$ ipython --no-banner

In [1]: import numpy as np

In [2]: np.set_printoptions(precision=2, suppress=True, linewidth=120, floatmode="fixed")

In [3]: rd = lambda a: np.round(a, 2) + 0

In [4]: M = np.load("sample2.npy")

In [5]: M
Out[5]: 
array([[  1,  -1,   1,  -1],
       [  1,   0,   0,   0],
       [  1,   1,   1,   1],
       [  1,   2,   4,   8],
       [  1,   3,   9,  27],
       [  1,   4,  16,  64],
       [  1,   5,  25, 125],
       [  1,   6,  36, 216],
       [  1,   7,  49, 343]])

In [6]: rng = np.random.default_rng(583)

In [7]: B = M + rng.integers(-2, 3, (9, 1)) @ rng.integers(-2, 3, (1, 4))

In [8]: print(B)
[[  2  -1   1  -2]
 [  3   0   0  -2]
 [ -1   1   1   3]
 [  2   2   4   7]
 [ -1   3   9  29]
 [  2   4  16  63]
 [ -1   5  25 127]
 [  1   6  36 216]
 [  3   7  49 341]]

In [9]: print(B - M)
[[ 1  0  0 -1]
 [ 2  0  0 -2]
 [-2  0  0  2]
 [ 1  0  0 -1]
 [-2  0  0  2]
 [ 1  0  0 -1]
 [-2  0  0  2]
 [ 0  0  0  0]
 [ 2  0  0 -2]]

In [10]: print(rd(np.linalg.svd(B - M, compute_uv=False)))
[6.78 0.00 0.00 0.00]

In [11]: np.abs(B - M).sum(axis=1)
Out[11]: array([2, 4, 4, 2, 4, 2, 4, 0, 4])

In [12]: np.linalg.cond(M) > 100
Out[12]: np.True_

In [13]: np.linalg.matrix_rank(M, rtol=0.1)
Out[13]: np.int64(1)

In [14]: round(np.log10(np.linalg.cond(M)))
Out[14]: 2

In [15]: U, s, Vt = np.linalg.svd(M)

In [16]: rd(s)
Out[16]: array([435.31,  11.98,   1.75,   1.69])

In [17]: B = U[:, :1] @ np.diag(s[:1]) @ Vt[:1]

In [18]: rd(np.linalg.norm(M - B, 2)), rd(s[1])
Out[18]: (np.float64(11.98), np.float64(11.98))

In [19]: np.linalg.matrix_rank(M, rtol=0.05)
Out[19]: np.int64(1)

In [20]: vec = np.array([-2, 5, -1, 1])

In [21]: target = M @ vec

In [22]: print(rd(np.linalg.solve(M.T @ M, M.T @ target)))
[-2.00  5.00 -1.00  1.00]

In [23]: rd(np.linalg.pinv(M) @ M)
Out[23]: 
array([[1.00, 0.00, 0.00, 0.00],
       [0.00, 1.00, 0.00, 0.00],
       [0.00, 0.00, 1.00, 0.00],
       [0.00, 0.00, 0.00, 1.00]])

In [24]: target
Out[24]: array([ -9,  -2,   3,  12,  31,  66, 123, 208, 327])

In [25]: target = target + 0.02 * rng.normal(size=9)

In [26]: print(rd(target))
[ -8.99  -2.00   3.02  12.02  30.99  66.05 123.03 208.01 327.00]

In [27]: b, *_ = np.linalg.lstsq(M, target)

In [28]: [round(float(np.linalg.norm(np.linalg.solve(M.T @ M + lam * np.eye(4), M.T @ target))), 2) for lam in (0, 1, 10, 100)]
Out[28]: [5.56, 4.23, 1.65, 1.01]

In [29]: rd(M.T @ (target - M @ b))
Out[29]: array([0.00, 0.00, 0.00, 0.00])

In [30]: print(b.round())
[-2.00  5.00 -1.00  1.00]

In [31]: vec = np.array([1, 2, 1, -3])

In [32]: target = M @ vec

In [33]: b, lr = np.zeros(4), 1 / np.linalg.norm(M, 2) ** 2

In [34]: for i in range(250):
    ...:     b -= lr * M.T @ (M @ b - target)
    ...:     if i % 50 == 0: print(i, round(np.linalg.norm(M @ b - target), 2))
    ...: 
0 26.96
50 25.96
100 25.01
150 24.09
200 23.2

In [35]: rd(b)
Out[35]: array([ 0.04,  0.08, -0.08, -2.78])

In [36]: print(rd(np.linalg.cond(M)))
258.07

In [37]: feats = np.loadtxt("dump.csv", delimiter=",")

In [38]: rd(feats)
Out[38]: 
array([[ 0.00,  0.52,  0.73,  2.83, -0.52, -1.41, -1.99, -0.17, -0.81,  0.38,  3.02],
       [ 0.00, -2.08,  0.79, -0.13,  0.34,  0.65, -3.79, -0.99, -0.22, -0.82, -1.86],
       [-1.83,  1.34, -1.81, -0.09,  0.78,  3.37, -0.80, -0.04, -1.67, -0.29,  1.05],
       [ 0.00, -2.34,  0.32, -0.37, -0.64,  1.53,  0.55, -1.48,  0.54,  3.49,  1.26],
       [ 0.30, -0.74, -1.87,  0.80, -0.06,  0.72, -1.08,  2.87,  3.17,  0.17,  0.44],
       [ 0.30, -2.04, -1.65, -1.23,  1.01, -0.81,  0.52, -1.58,  0.44, -2.49,  2.38],
       [-0.46, -0.57, -1.30, -2.42,  0.18, -2.07, -1.14,  2.00, -2.11,  1.65,  0.33],
       [ 0.00,  2.60, -0.64, -2.07, -1.52, -0.58, -1.63, -1.96,  1.99,  0.53,  0.39],
       [ 1.22, -0.11,  2.54, -1.91, -1.77,  1.60, -0.20,  1.72, -0.35, -1.33,  1.68],
       [-4.12, -1.01,  0.48,  0.09, -2.24, -0.69,  0.49,  0.24,  0.55, -0.83, -0.15],
       [-1.68,  0.58,  2.34, -0.94,  3.48, -0.28, -0.26,  0.39,  1.46,  0.51,  0.86]])

In [39]: vec = np.array([0, 2, 0, 2, -3, -1, 2, 0, -1, -2, 3])

In [40]: (feats @ vec).argmax()
Out[40]: np.int64(0)

In [41]: print(np.sign((feats @ vec).round(6)))
[ 1.00 -1.00  1.00 -1.00 -1.00  1.00 -1.00  1.00  1.00  1.00 -1.00]

In [42]: f = np.array([-2, -2, -2, -2, 2, 0, -2, -1, 0, 2, -2])

In [43]: B = feats + np.outer(f, np.eye(11)[4])

In [44]: np.linalg.matrix_rank(B - feats)
Out[44]: np.int64(1)

In [45]: rd(np.linalg.det(B) / np.linalg.det(feats)), rd(1 + np.linalg.solve(feats, f)[4])
Out[45]: (np.float64(0.59), np.float64(0.59))

In [46]: np.linalg.matrix_rank(np.linalg.inv(B) - np.linalg.inv(feats), tol=1e-8)
Out[46]: np.int64(1)

In [47]: labels = rng.permutation(11)

In [48]: B = feats[:, labels] * rng.choice([-1, 1], 11)

In [49]: rd(B)
Out[49]: 
array([[ 0.00,  1.41, -0.38, -0.81,  0.52, -3.02,  0.73,  1.99, -2.83,  0.52, -0.17],
       [ 0.00, -0.65,  0.82, -0.22, -2.08,  1.86,  0.79,  3.79,  0.13, -0.34, -0.99],
       [-1.83, -3.37,  0.29, -1.67,  1.34, -1.05, -1.81,  0.80,  0.09, -0.78, -0.04],
       [ 0.00, -1.53, -3.49,  0.54, -2.34, -1.26,  0.32, -0.55,  0.37,  0.64, -1.48],
       [ 0.30, -0.72, -0.17,  3.17, -0.74, -0.44, -1.87,  1.08, -0.80,  0.06,  2.87],
       [ 0.30,  0.81,  2.49,  0.44, -2.04, -2.38, -1.65, -0.52,  1.23, -1.01, -1.58],
       [-0.46,  2.07, -1.65, -2.11, -0.57, -0.33, -1.30,  1.14,  2.42, -0.18,  2.00],
       [ 0.00,  0.58, -0.53,  1.99,  2.60, -0.39, -0.64,  1.63,  2.07,  1.52, -1.96],
       [ 1.22, -1.60,  1.33, -0.35, -0.11, -1.68,  2.54,  0.20,  1.91,  1.77,  1.72],
       [-4.12,  0.69,  0.83,  0.55, -1.01,  0.15,  0.48, -0.49, -0.09,  2.24,  0.24],
       [-1.68,  0.28, -0.51,  1.46,  0.58, -0.86,  2.34,  0.26,  0.94, -3.48,  0.39]])

In [50]: U, _, Vt = np.linalg.svd(feats.T @ B)

In [51]: rd(np.linalg.lstsq(feats, B)[0])
Out[51]: 
array([[ 1.00,  0.00,  0.00,  0.00,  0.00,  0.00,  0.00,  0.00,  0.00,  0.00,  0.00],
       [ 0.00,  0.00,  0.00,  0.00,  1.00,  0.00,  0.00,  0.00,  0.00,  0.00,  0.00],
       [ 0.00,  0.00,  0.00,  0.00,  0.00,  0.00,  1.00,  0.00,  0.00,  0.00,  0.00],
       [ 0.00,  0.00,  0.00,  0.00,  0.00,  0.00,  0.00,  0.00, -1.00,  0.00,  0.00],
       [ 0.00,  0.00,  0.00,  0.00,  0.00,  0.00,  0.00,  0.00,  0.00, -1.00,  0.00],
       [ 0.00, -1.00,  0.00,  0.00,  0.00,  0.00,  0.00,  0.00,  0.00,  0.00,  0.00],
       [ 0.00,  0.00,  0.00,  0.00,  0.00,  0.00,  0.00, -1.00,  0.00,  0.00,  0.00],
       [ 0.00,  0.00,  0.00,  0.00,  0.00,  0.00,  0.00,  0.00,  0.00,  0.00,  1.00],
       [ 0.00,  0.00,  0.00,  1.00,  0.00,  0.00,  0.00,  0.00,  0.00,  0.00,  0.00],
       [ 0.00,  0.00, -1.00,  0.00,  0.00,  0.00,  0.00,  0.00,  0.00,  0.00,  0.00],
       [ 0.00,  0.00,  0.00,  0.00,  0.00, -1.00,  0.00,  0.00,  0.00,  0.00,  0.00]])

In [52]: labels
Out[52]: array([ 0,  5,  9,  8,  1, 10,  2,  6,  3,  4,  7])

In [53]: B = feats + rng.integers(-2, 3, (11, 1)) @ rng.integers(-2, 3, (1, 11))

In [54]: rd(B)
Out[54]: 
array([[-4.00, -1.48,  4.73,  2.83,  1.48,  2.59, -1.99, -4.17, -4.81,  2.38, -0.98],
       [ 0.00, -2.08,  0.79, -0.13,  0.34,  0.65, -3.79, -0.99, -0.22, -0.82, -1.86],
       [-1.83,  1.34, -1.81, -0.09,  0.78,  3.37, -0.80, -0.04, -1.67, -0.29,  1.05],
       [ 0.00, -2.34,  0.32, -0.37, -0.64,  1.53,  0.55, -1.48,  0.54,  3.49,  1.26],
       [-3.70, -2.74,  2.13,  0.80,  1.94,  4.72, -1.08, -1.13, -0.83,  2.17, -3.56],
       [ 0.30, -2.04, -1.65, -1.23,  1.01, -0.81,  0.52, -1.58,  0.44, -2.49,  2.38],
       [-2.46, -1.57,  0.70, -2.42,  1.18, -0.07, -1.14,  0.00, -4.11,  2.65, -1.67],
       [ 2.00,  3.60, -2.64, -2.07, -2.52, -2.58, -1.63,  0.04,  3.99, -0.47,  2.39],
       [-0.78, -1.11,  4.54, -1.91, -0.77,  3.60, -0.20, -0.28, -2.35, -0.33, -0.32],
       [-6.12, -2.01,  2.48,  0.09, -1.24,  1.31,  0.49, -1.76, -1.45,  0.17, -2.15],
       [ 2.32,  2.58, -1.66, -0.94,  1.48, -4.28, -0.26,  4.39,  5.46, -1.49,  4.86]])

In [55]: rd(np.linalg.svd(B - feats, compute_uv=False))
Out[55]: array([20.78,  0.00,  0.00,  0.00,  0.00,  0.00,  0.00,  0.00,  0.00,  0.00,  0.00])

In [56]: f, v = feats[4], feats[1]

In [57]: rd(f @ f)
Out[57]: np.float64(25.0)

In [58]: rd(f @ v)
Out[58]: np.float64(0.0)

In [59]: pr = (f @ v) / (f @ f) * f

In [60]: (v - pr) @ f
Out[60]: np.float64(0.0)

In [61]: print(np.linalg.matrix_rank(np.outer(f, v)))
1

In [62]: rd(v - pr)
Out[62]: array([ 0.00, -2.08,  0.79, -0.13,  0.34,  0.65, -3.79, -0.99, -0.22, -0.82, -1.86])

In [63]: data = np.loadtxt("mat.csv", delimiter=",")

In [64]: rd(data)
Out[64]: 
array([[0.40, 0.00, 0.20, 0.20, 0.00, 0.00, 0.20, 0.00, 0.00],
       [0.00, 0.25, 0.25, 0.25, 0.00, 0.00, 0.00, 0.00, 0.25],
       [0.00, 0.00, 0.50, 0.00, 0.25, 0.00, 0.25, 0.00, 0.00],
       [0.00, 0.00, 0.25, 0.25, 0.25, 0.25, 0.00, 0.00, 0.00],
       [0.00, 0.12, 0.12, 0.12, 0.25, 0.12, 0.00, 0.12, 0.12],
       [0.25, 0.00, 0.00, 0.25, 0.00, 0.25, 0.00, 0.25, 0.00],
       [0.00, 0.00, 0.50, 0.00, 0.00, 0.00, 0.50, 0.00, 0.00],
       [0.00, 0.00, 0.00, 0.50, 0.00, 0.00, 0.00, 0.50, 0.00],
       [0.50, 0.00, 0.00, 0.00, 0.00, 0.00, 0.00, 0.00, 0.50]])

In [65]: # a transition matrix

In [66]: w1 = np.array([[7, -5, 6],
    ...:     [-5, -1, -2],
    ...:     [7, 4, 8],
    ...:     [8, -7, 0],
    ...:     [0, -2, -8],
    ...:     [-5, 1, 2],
    ...:     [-3, -5, -4],
    ...:     [8, -1, -6],
    ...:     [-6, -8, -1]])

In [67]: b = np.array([-8, 1, -8])

In [68]: hid = np.maximum(data @ w1 + b, 0)

In [69]: hid
Out[69]: 
array([[0.00, 0.00, 0.00],
       [0.00, 0.00, 0.00],
       [0.00, 1.25, 0.00],
       [0.00, 0.00, 0.00],
       [0.00, 0.00, 0.00],
       [0.00, 0.00, 0.00],
       [0.00, 0.50, 0.00],
       [0.00, 0.00, 0.00],
       [0.00, 0.00, 0.00]])

In [70]: print(rd((hid > 0).mean(axis=0)))
[0.00 0.22 0.00]

In [71]: Z = np.array([[3, -5, 1], [4, -3, -1], [-5, 0, 0]])

In [72]: w1 @ Z
Out[72]: 
array([[-29, -20,  12],
       [ -9,  28,  -4],
       [ -3, -47,   3],
       [ -4, -19,  15],
       [ 32,   6,   2],
       [-21,  22,  -6],
       [ -9,  30,   2],
       [ 50, -37,   9],
       [-45,  54,   2]])

In [73]: print((hid @ Z).round(6).argmax(axis=1))
[0 0 0 0 0 0 0 0 0]

In [74]: hid @ Z
Out[74]: 
array([[ 0.00,  0.00,  0.00],
       [ 0.00,  0.00,  0.00],
       [ 5.00, -3.75, -1.25],
       [ 0.00,  0.00,  0.00],
       [ 0.00,  0.00,  0.00],
       [ 0.00,  0.00,  0.00],
       [ 2.00, -1.50, -0.50],
       [ 0.00,  0.00,  0.00],
       [ 0.00,  0.00,  0.00]])
